$ python -q
>>> import numpy as np
>>> import numpy.linalg as la
>>> np.set_printoptions(precision=3, suppress=True, linewidth=140, sign=" ")
>>> M = np.array([[0, 0, 2, 1], [-2, 0, 0, 0], [-2, 2, -1, 1], [1, -2, 0, 0]])
>>> round(la.det(M[::-1]), 3)
np.float64(-12.0)
>>> np.einsum("ij,ji->", M, M)
np.int64(-5)
>>> np.poly(M)
array([  1.,   1.,   3.,   1., -12.])
>>> la.eigvals(M)
array([ 1.325+0.j   , -0.275+2.242j, -0.275-2.242j, -1.775+0.j   ])
>>> r0, v = M[3], M[2]
>>> r0 @ v
np.int64(-6)
>>> p = (r0 @ v) / (r0 @ r0) * r0
>>> np.outer(r0, v)
array([[-2,  2, -1,  1],
       [ 4, -4,  2, -2],
       [ 0,  0,  0,  0],
       [ 0,  0,  0,  0]])
>>> round(la.norm(r0 + v) ** 2 + la.norm(r0 - v) ** 2, 3)
np.float64(30.0)
>>> x = np.array([2, 1, 3, 0])
>>> target = M @ x
>>> c, lr = np.zeros(4), 1 / la.norm(M, 2) ** 2
>>> for i in range(5):
...     c -= lr * M.T @ (M @ c - target)
...     if i % 1 == 0: print(i, round(la.norm(M @ c - target), 3))
... 
0 4.818
1 3.599
2 2.764
3 2.183
4 1.772
>>> c
array([ 1.557,  0.136,  2.347,  0.547])
>>> x = np.array([2, 1, 0, 2])
>>> h = np.maximum(M @ x, 0)
>>> np.maximum(M @ x, 0) - np.maximum(-M @ x, 0)
array([ 2, -4,  0,  0])
>>> h
array([ 2,  0,  0,  0])
>>> np.tanh(M @ x)
array([ 0.964, -0.999,  0.   ,  0.   ])
>>> np.maximum(M @ (3 * x), 0)
array([ 6,  0,  0,  0])
>>> O = M.astype(float).copy()
>>> for j in range(4):
...     O[:, j] -= O[:, :j] @ (O[:, :j].T @ O[:, j])
...     O[:, j] /= la.norm(O[:, j])
... 
>>> np.round(O.T @ M, 3) + 0
array([[ 3.   , -2.   ,  0.667, -0.667],
       [ 0.   ,  2.   , -0.333,  0.333],
       [ 0.   ,  0.   ,  2.108,  0.738],
       [ 0.   ,  0.   ,  0.   ,  0.949]])
>>> O
array([[ 0.   ,  0.   ,  0.949,  0.316],
       [-0.667, -0.667,  0.105, -0.316],
       [-0.667,  0.333, -0.211,  0.632],
       [ 0.333, -0.667, -0.211,  0.632]])
